$ python3 -q
>>> import numpy as np
>>> np.set_printoptions(precision=1, suppress=True, linewidth=200, legacy="1.25")
>>> arr = np.load("mat.npy")
>>> arr.round(1) + 0
array([[ 0.2,  0.8,  0. , -0.6, -0.4, -0.5, -0.5, -0.5,  0.6, -0.2,  0.6,  1.1,  0.4],
       [-0.9,  0. ,  0.7, -0.3, -0.7,  0.4,  0.2, -0.6, -0.8, -0.5,  0.6,  0. , -0.3],
       [ 0.6, -1. ,  0. ,  0.8,  0. , -0.1, -0.9, -0.4, -0.4,  0.1,  0.8,  0.1,  0.4],
       [ 0.1, -0.1, -0.5,  0. ,  0.4,  0.8,  0.6, -1. ,  0.8, -0.3,  0.5, -0.5,  0.4],
       [ 0.1, -0.2, -0.3, -0.2,  1.1, -0.6,  0.8, -0.4, -0.9, -0.4,  0. ,  0.7,  0.1],
       [-0.1,  0.6, -0.6,  0.3,  0. ,  0.5,  0. ,  1.1, -0.3, -0.9,  0.7,  0. ,  0.6],
       [ 0.9, -0.8,  0.5, -0.5, -0.3,  0.3,  0.4,  0.5,  0.4, -0.9, -0.1,  0.4, -0.6],
       [ 0.6,  0.3,  0.8, -0.5,  0.2, -0.8,  0.2,  0.2, -0.1,  0.1,  0.7, -1.2,  0.3],
       [ 0.2,  0.4,  1.1,  0. ,  0.9,  0.9, -0.5, -0.1, -0.1, -0.2, -0.5,  0.3,  0.5],
       [-0.7, -0.3,  0.8,  0.6,  0.2, -0.2,  0.8,  0.5,  0.7,  0.4,  0.5,  0.6,  0.3],
       [-0.9, -0.8,  0. , -0.5,  0.1, -0.6, -0.5,  0.1,  0.4, -0.8, -0.6, -0.3,  0.9],
       [ 0.5,  0.4,  0.3,  1. , -0.8, -0.4,  0.5, -0.5, -0.1, -0.5, -0.8, -0.1,  0.6],
       [-0.3,  0.4,  0.1,  0.8,  0.6, -0.5, -0.4, -0.2,  0.5, -0.9,  0.2, -0.2, -1.1]])
>>> def softmax(z):
...     e = np.exp(z - z.max(axis=-1, keepdims=True))
...     return e / e.sum(axis=-1, keepdims=True)
... 
>>> np.round(softmax(arr[10] + 2), 1) + 0
array([0. , 0. , 0.1, 0.1, 0.1, 0.1, 0.1, 0.1, 0.1, 0. , 0. , 0.1, 0.2])
>>> scores = arr @ arr.T / np.sqrt(13)
>>> softmax(scores).round(6).argmax(axis=1)
array([ 0,  1,  2,  3,  4,  5,  6,  7,  8,  9, 10, 11, 12])
>>> rng = np.random.default_rng(607676)
>>> labels = rng.permutation(13)
>>> other = arr[:, labels] * rng.choice([-1, 1], 13)
>>> other.round(1) + 0
array([[ 0.5,  0.4,  1.1,  0.6,  0.2, -0.6, -0.6, -0.2, -0.5,  0. ,  0.4,  0.8,  0.5],
       [-0.2,  0.7,  0. ,  0.3, -0.9, -0.6,  0.8, -0.5, -0.6, -0.7, -0.3,  0. , -0.4],
       [ 0.9,  0. ,  0.1, -0.8,  0.6, -0.8,  0.4,  0.1, -0.4,  0. ,  0.4, -1. ,  0.1],
       [-0.6, -0.4, -0.5,  0. ,  0.1, -0.5, -0.8, -0.3, -1. ,  0.5,  0.4, -0.1, -0.8],
       [-0.8, -1.1,  0.7,  0.2,  0.1,  0. ,  0.9, -0.4, -0.4,  0.3,  0.1, -0.2,  0.6],
       [ 0. ,  0. ,  0. , -0.3, -0.1, -0.7,  0.3, -0.9,  1.1,  0.6,  0.6,  0.6, -0.5],
       [-0.4,  0.3,  0.4,  0.5,  0.9,  0.1, -0.4, -0.9,  0.5, -0.5, -0.6, -0.8, -0.3],
       [-0.2, -0.2, -1.2,  0.5,  0.6, -0.7,  0.1,  0.1,  0.2, -0.8,  0.3,  0.3,  0.8],
       [ 0.5, -0.9,  0.3,  0. ,  0.2,  0.5,  0.1, -0.2, -0.1, -1.1,  0.5,  0.4, -0.9],
       [-0.8, -0.2,  0.6, -0.6, -0.7, -0.5, -0.7,  0.4,  0.5, -0.8,  0.3, -0.3,  0.2],
       [ 0.5, -0.1, -0.3,  0.5, -0.9,  0.6, -0.4, -0.8,  0.1,  0. ,  0.9, -0.8,  0.6],
       [-0.5,  0.8, -0.1, -1. ,  0.5,  0.8,  0.1, -0.5, -0.5, -0.3,  0.6,  0.4,  0.4],
       [ 0.4, -0.6, -0.2, -0.8, -0.3, -0.2, -0.5, -0.9, -0.2, -0.1, -1.1,  0.4,  0.5]])
>>> left, _, Vt = np.linalg.svd(arr.T @ other)
>>> labels
array([ 6,  4, 11,  3,  0, 10,  8,  9,  7,  2, 12,  1,  5])
>>> np.linalg.svd(arr, compute_uv=False)
array([2., 2., 2., 2., 2., 2., 2., 2., 2., 2., 2., 2., 2.])
>>> round(arr[:, 11] @ arr[:, 5], 1)
-0.0
>>> x0 = np.array([3, 2, 2, 1, -3, 2, 0, 1, -3, -2, 0, 1, 1])
>>> rhs = arr @ x0
>>> print(rhs)
[ 1.1  3.8  1.3 -3.5 -1.3  5.6  4.   0.8  4.1 -3.  -4.8  7.  -3.1]
>>> np.round(np.linalg.solve(arr, rhs + arr[:, 11]), 1) + 0
array([ 3.,  2.,  2.,  1., -3.,  2.,  0.,  1., -3., -2.,  0.,  2.,  1.])
>>> X = np.loadtxt("w.csv", delimiter=",")
>>> print(X)
[[ 6.  4.  9.  8.  5.  7.  7.]
 [ 6.  3.  0.  8.  3.  1.  7.]
 [ 0.  2.  2.  8.  4.  4.  2.]
 [ 2.  5.  1.  7.  1.  7.  2.]
 [ 0.  6.  1.  7.  5.  6.  7.]
 [ 4.  9.  8.  6.  2.  5.  5.]
 [ 4.  7.  8.  0.  4.  6.  5.]
 [ 2.  5.  9.  9.  9.  2.  0.]
 [ 4.  4.  7.  3.  7.  1.  0.]
 [36. 19.  9. 48. 20. 12. 42.]]
>>> x0 = np.array([-2, 1, -2, 2, -1, -2, 1])
>>> rhs = X @ x0
>>> b, lr = np.zeros(7), 1 / np.linalg.norm(X, 2) ** 2
>>> for i in range(4):
...     b -= lr * X.T @ (X @ b - rhs)
...     if i % 1 == 0: print(i, round(np.linalg.norm(X @ b - rhs), 1))
... 
0 47.9
1 45.9
2 44.0
3 42.2
>>> b
array([ 0.1, -0.1, -0.3,  0.2, -0.1, -0.1,  0.2])
>>> m1 = np.loadtxt("m.csv", delimiter=",")
>>> m1
array([[ 1., -1.,  1., -1.,  1., -1.,  1., -1.],
       [ 1., -1.,  1., -1., -1.,  1., -1.,  1.],
       [ 1.,  1., -1., -1.,  1.,  1., -1., -1.],
       [ 1.,  1.,  1.,  1., -1., -1., -1., -1.],
       [ 1.,  1., -1., -1., -1., -1.,  1.,  1.],
       [ 1., -1., -1.,  1.,  1., -1., -1.,  1.],
       [ 1.,  1.,  1.,  1.,  1.,  1.,  1.,  1.]])
>>> other = np.array([[-1, 3],
...     [4, 3],
...     [0, -2],
...     [-1, -5],
...     [5, -5],
...     [-3, 5],
...     [-5, 1],
...     [3, 4]])
>>> print(m1 @ other)
[[ -4. -10.]
 [ -4.  16.]
 [  8.   8.]
 [  2.  -6.]
 [  0.  18.]
 [ 10. -10.]
 [  2.   4.]]
>>> np.einsum("ij,ij->i", m1, m1)
array([8., 8., 8., 8., 8., 8., 8.])
>>> np.einsum("ij->j", m1)
array([ 7.,  1.,  1., -1.,  1., -1., -1.,  1.])
>>> np.round(np.linalg.norm(m1, 2), 1)
2.8
>>> np.linalg.norm(m1, axis=1).argmax()
0
>>> np.round(np.linalg.norm(m1) ** 2 / np.linalg.norm(m1, 2) ** 2, 1)
7.0
>>> round(np.linalg.norm(m1, 1), 1), np.round(np.linalg.norm(m1, np.inf), 1)
(7.0, 8.0)
>>> print(m1[1] @ m1[4])
0.0
>>> np.linalg.norm(m1, axis=1)
array([2.8, 2.8, 2.8, 2.8, 2.8, 2.8, 2.8])
>>> f = np.array([-1, 1])
>>> np.array([np.convolve(row, f, "same") for row in m1])
array([[-1.,  2., -2.,  2., -2.,  2., -2.,  2.],
       [-1.,  2., -2.,  2.,  0., -2.,  2., -2.],
       [-1.,  0.,  2.,  0., -2.,  0.,  2.,  0.],
       [-1.,  0.,  0.,  0.,  2.,  0.,  0.,  0.],
       [-1.,  0.,  2.,  0.,  0.,  0., -2.,  0.],
       [-1.,  2.,  0., -2.,  0.,  2.,  0., -2.],
       [-1.,  0.,  0.,  0.,  0.,  0.,  0.,  0.]])
>>> print(np.polyval(f, m1[6]))
[0. 0. 0. 0. 0. 0. 0. 0.]
>>> other = m1[0, 0] * m1[1:] - np.outer(m1[1:, 0], m1[0])
>>> print(other)
[[ 0.  0.  0.  0. -2.  2. -2.  2.]
 [ 0.  2. -2.  0.  0.  2. -2.  0.]
 [ 0.  2.  0.  2. -2.  0. -2.  0.]
 [ 0.  2. -2.  0. -2.  0.  0.  2.]
 [ 0.  0. -2.  2.  0.  0. -2.  2.]
 [ 0.  2.  0.  2.  0.  2.  0.  2.]]
>>> np.linalg.matrix_rank(other), np.linalg.matrix_rank(m1)
(6, 7)
>>> W0 = np.loadtxt("data.csv", delimiter=",")
>>> W0
array([[ 0.8,  0.4, -1.7],
       [-1.8, -1.6, -0.3],
       [-0.6, -1.7, -0.2],
       [-0.6, -0.8, -0.5],
       [-2.1,  0.3,  0.3],
       [-1.2, -1. , -0.6],
       [ 0. ,  0. ,  1.3],
       [ 1.4,  0.2, -0.4],
       [-1.7, -2.7, -0.4],
       [-0.5, -0.7,  0.4],
       [ 1.1,  1.1,  0.3],
       [ 0.1,  0. ,  0.7],
       [ 0.2, -0.3, -2. ],
       [-0.5,  2.1,  0.9],
       [-0.1, -1.3,  0.1],
       [ 0.5, -0.1, -0.5],
       [-0.4,  0.7, -0.1],
       [-1.5, -1.6,  1.1],
       [-1.7,  0.5,  0.7],
       [-0.8,  2.4, -0.5],
       [-0.5, -0.1,  0.6],
       [-1.6, -1.1, -2.3],
       [-7. , 15. , -5. ],
       [ 0.3, -1. ,  0.1],
       [-0.7,  0.1,  0. ],
       [-0.4,  1. ,  0.2]])
>>> Z = W0[[9, 2]].astype(float)
>>> for _ in range(7):
...     labels = np.linalg.norm(W0[:, None] - Z, axis=-1).argmin(axis=1)
...     Z = np.array([W0[labels == j].mean(axis=0) for j in range(2)])
... 
>>> print(labels)
[1 1 1 1 1 1 1 1 1 1 1 1 1 1 1 1 1 1 1 1 1 1 0 1 1 1]
>>> print(np.abs(Z[1] - Z[0]).argmax())
1
>>> np.bincount(labels)
array([ 1, 25])
>>> Xc = W0 - W0.mean(axis=0)
>>> left, sv, Vt = np.linalg.svd(Xc, full_matrices=False)
>>> sv ** 2 / (sv ** 2).sum()
array([0.9, 0.1, 0.1])
>>> round((sv ** 2).sum() ** 2 / (sv ** 4).sum(), 1)
1.3
>>> np.round(Xc.mean(axis=0), 1) + 0
array([0., 0., 0.])
>>> np.linalg.matrix_rank(Xc)
3
>>> Vt[0] * np.sign(Vt[0, np.abs(Vt[0]).argmax()])
array([-0.3,  0.9, -0.3])
>>> cov = np.cov(W0, rowvar=False)
>>> np.argsort(-W0.std(axis=0).round(6), kind="stable")
array([1, 0, 2])
>>> round(np.corrcoef(W0[:, 2], W0[:, 0])[0, 1], 1)
0.6
>>> print(W0.std(axis=0))
[1.5 3.1 1.3]
>>> np.round(np.median(W0, axis=0), 1) + 0
array([-0.5,  0. ,  0. ])
>>> np.argwhere(np.triu(np.abs(np.corrcoef(W0.T)) > 0.8, 1))
array([], shape=(0, 2), dtype=int64)
>>> np.polyfit(W0[:, 2], W0[:, 0], 1)
array([ 0.7, -0.5])
>>> cov.shape
(3, 3)
>>> cov
array([[ 2.5, -3.5,  1.2],
       [-3.5, 10.2, -2.7],
       [ 1.2, -2.7,  1.7]])
>>> x0 = np.array([-5, 0, -3, -2, 0, -2, 2, 3])
>>> print(np.linalg.norm(m1 @ x0) <= np.linalg.norm(m1, 2) * np.linalg.norm(x0) + 1e-9)
True
>>> m1 @ np.eye(8)[5]
array([-1.,  1.,  1., -1., -1., -1.,  1.])
>>> (m1 * x0).sum(axis=1)
array([ -5.,  -7.,  -7., -13.,   7.,  -1.,  -7.])
>>> (m1 @ x0).argmax()
4
>>> np.einsum("ij,j->i", m1, x0)
array([ -5.,  -7.,  -7., -13.,   7.,  -1.,  -7.])
>>> m1 @ np.ones(8)
array([0., 0., 0., 0., 0., 0., 8.])
>>> Xc = W0 - W0.mean(axis=0)
>>> vecs = np.linalg.svd(Xc)[2][:1]
>>> other = Xc - Xc @ vecs.T @ vecs
>>> print((Xc @ vecs.T).std(axis=0))
[3.4]
>>> np.linalg.norm(other, axis=1).round(6).argmax()
21
>>> np.cov(Xc @ vecs.T, rowvar=False)
array(12.4)
>>> other.std(axis=0)
array([1. , 0.5, 0.9])
>>> other = np.array([[-0.7, -0.5, -0.4, -0.7],
...     [1.0, 0.6, -0.3, 1.5],
...     [0.4, -1.7, -0.2, -0.1],
...     [-0.1, -0.8, 0.4, 0.9],
...     [1.2, 1.0, 0.2, 1.5],
...     [-0.3, 0.5, -0.7, 0.7],
...     [-1.8, 0.7, 0.3, 0.0],
...     [-1.2, 1.0, 0.0, 3.7],
...     [0.2, 0.1, -0.3, 2.2],
...     [0.9, -1.3, 1.0, 0.9],
...     [-1.2, 0.5, 1.7, 2.0],
...     [-0.9, 0.0, 0.6, 0.5],
...     [2.0, -0.4, 0.3, 0.1]])
>>> Z = np.array([[-1.0, -1.4, 0.9, 0.3, -0.8, -1.2, -1.0, -1.3, -1.8, 1.3, 0.3, 0.5],
...     [0.4, 2.1, 0.9, 0.4, 2.2, 0.3, 0.2, 0.1, 2.8, -1.4, 0.0, -1.1],
...     [-0.3, -1.4, 0.7, -1.9, -0.6, 0.4, -1.0, -0.7, 2.4, 1.5, 1.3, 0.0],
...     [-1.9, -0.4, 0.7, -0.1, -1.0, 0.0, 0.8, 0.8, 1.8, 1.4, -2.5, 0.5]])
>>> M = other @ Z
>>> M.round(1) + 0
array([[ 2. ,  0.8, -1.8,  0.4,  0.4,  0.5,  0.4,  0.6, -2.4, -1.8,  1. , -0.1],
       [-3.5, -0.3,  2.3,  1. , -0.8, -1.1,  0.6,  0.2,  1.9,  2.1, -3.8,  0.6],
       [-0.8, -3.8, -1.4, -0.2, -3.8, -1.1, -0.6, -0.6, -6.1,  2.5,  0.1,  2. ],
       [-2. , -2.5,  0.1, -1.2, -2.8,  0. ,  0.3,  0.5,  0.5,  2.8, -1.8,  1.3],
       [-3.7, -0.5,  3.2,  0.2, -0.4, -1.1,  0. , -0.4,  3.8,  2.6, -3.1,  0.2],
       [-0.6,  2.2,  0.2,  1.4,  1.1,  0.2,  1.7,  1.5,  1.5, -1.2, -2.8, -0.4],
       [ 2. ,  3.6, -0.8, -0.8,  2.8,  2.5,  1.6,  2.2,  5.9, -2.9, -0.2, -1.7],
       [-5.4,  2.3,  2.4, -0.3, -0.5,  1.7,  4.4,  4.6, 11.6,  2.2, -9.6,  0.1],
       [-4.2, -0.5,  1.6,  0.4, -2. , -0.3,  1.9,  1.7,  3.2,  2.8, -5.8,  1.1],
       [-3.4, -5.8,  1. , -2.2, -5.1, -1.1, -1.4, -1.3, -1.2,  5.8, -0.7,  2.3],
       [-2.9, -0.4,  2. , -3.6, -1. ,  2.3,  1.2,  2. , 11.2,  3.1, -3.2, -0.1],
       [-0.2,  0.2,  0. , -1.5, -0.1,  1.3,  0.7,  1.2,  4. ,  0.4, -0.7, -0.2],
       [-2.4, -4.1,  1.7, -0.1, -2.8, -2.4, -2.3, -2.8, -3.8,  3.8,  0.7,  1.5]])
>>> x0 = np.array([6, 8, 5])
>>> np.sign((W0 @ x0).round(6))
array([-1., -1., -1., -1., -1., -1.,  1.,  1., -1., -1.,  1.,  1., -1.,  1., -1., -1.,  1., -1., -1.,  1., -1., -1.,  1., -1., -1.,  1.])
>>> f, v = W0[23], W0[20]
>>> np.round(f @ v, 1)
0.0
>>> p = (f @ v) / (f @ f) * f
>>> print(np.round(np.outer(f, v), 1) + 0)
[[-0.2  0.   0.2]
 [ 0.5  0.1 -0.6]
 [ 0.   0.   0.1]]
>>> v - p
array([-0.5, -0.1,  0.6])
>>> np.round(np.linalg.norm(f + v) ** 2 + np.linalg.norm(f - v) ** 2, 1)
3.4
>>> x0 = np.array([0, 0, 0])
>>> rhs = W0 @ x0
>>> try:
...     np.linalg.solve(W0, rhs)
... except np.linalg.LinAlgError as e:
...     print(repr(e))
... 
LinAlgError('Last 2 dimensions of the array must be square')
>>> np.linalg.lstsq(W0, rhs)[0]
array([0., 0., 0.])
>>> np.linalg.solve(W0.T @ W0, W0.T @ rhs)
array([-0.,  0.,  0.])
>>> np.round(np.linalg.pinv(W0) @ W0, 1) + 0
array([[1., 0., 0.],
       [0., 1., 0.],
       [0., 0., 1.]])
>>> rhs = rhs + 0.1 * rng.normal(size=26)
>>> rhs.round(1) + 0
array([ 0.1,  0.1,  0.1, -0.1,  0. , -0.1, -0.1,  0. ,  0.1,  0. , -0.1,  0.1,  0. ,  0. ,  0.1,  0. , -0.1,  0. ,  0. ,  0. ,  0.1,  0.1,  0.1,  0.1,  0.1, -0.1])
>>> b, *_ = np.linalg.lstsq(W0, rhs)
>>> np.round(W0.T @ (rhs - W0 @ b), 1) + 0
array([0., 0., 0.])
>>> b.round()
array([-0., -0., -0.])
>>> [round(float(np.linalg.norm(np.linalg.solve(W0.T @ W0 + lam * np.eye(3), W0.T @ rhs))), 2) for lam in (0, 1, 10, 100)]
[0.03, 0.03, 0.03, 0.01]
>>> print(b.round(1) + 0)
[0. 0. 0.]
>>> D = np.linalg.norm(W0[:, None] - W0[None], axis=-1)
>>> (D + 1e9 * np.eye(26)).round(6).argmin(axis=1)
array([12,  5, 14,  5, 18,  3, 11, 15,  1, 20,  7,  6,  0, 25, 23,  7, 25,  1,  4, 13, 11,  5, 19, 14, 20, 16])
>>> np.linalg.norm(W0, axis=1)
array([ 1.9,  2.4,  1.8,  1.1,  2.1,  1.7,  1.3,  1.5,  3.2,  0.9,  1.6,  0.7,  2. ,  2.3,  1.3,  0.7,  0.8,  2.5,  1.9,  2.6,  0.8,  3. , 17.3,  1. ,  0.7,  1.1])
>>> D[0]
array([ 0. ,  3.6,  2.9,  2.2,  3.5,  2.7,  3.1,  1.4,  4.2,  2.7,  2.1,  2.5,  1. ,  3.4,  2.6,  1.3,  2. ,  4.1,  3.5,  2.8,  2.7,  2.9, 16.9,  2.3,  2.3,  2.3])
>>> D[0].round(6).argsort(kind="stable")[:4]
array([ 0, 12, 15,  7])
>>> D.mean(axis=1).argmax()
22
>>> np.flatnonzero(D[0] < D.mean() / 2)
array([ 0,  7, 12, 15])
>>> np.linalg.norm(W0 - W0.mean(axis=0), axis=1)
array([ 2.1,  2.2,  2.1,  1.2,  1.5,  1.5,  1.8,  2.2,  3.2,  1.3,  2.1,  1.4,  2.1,  2.1,  1.8,  1.3,  0.5,  2.5,  1.4,  2. ,  1. ,  2.6, 16.6,  1.8,  0.4,  0.9])
>>> labels = W0[:, 2] > np.median(W0[:, 2])
>>> f = W0[labels].mean(axis=0) - W0[~labels].mean(axis=0)
>>> f
array([ 0.5, -0.7,  1.6])
>>> ((W0 - W0.mean(axis=0)) @ f > 0).astype(int)
array([0, 1, 1, 1, 1, 1, 1, 1, 1, 1, 1, 1, 0, 1, 1, 1, 1, 1, 1, 0, 1, 0, 0, 1, 1, 1])
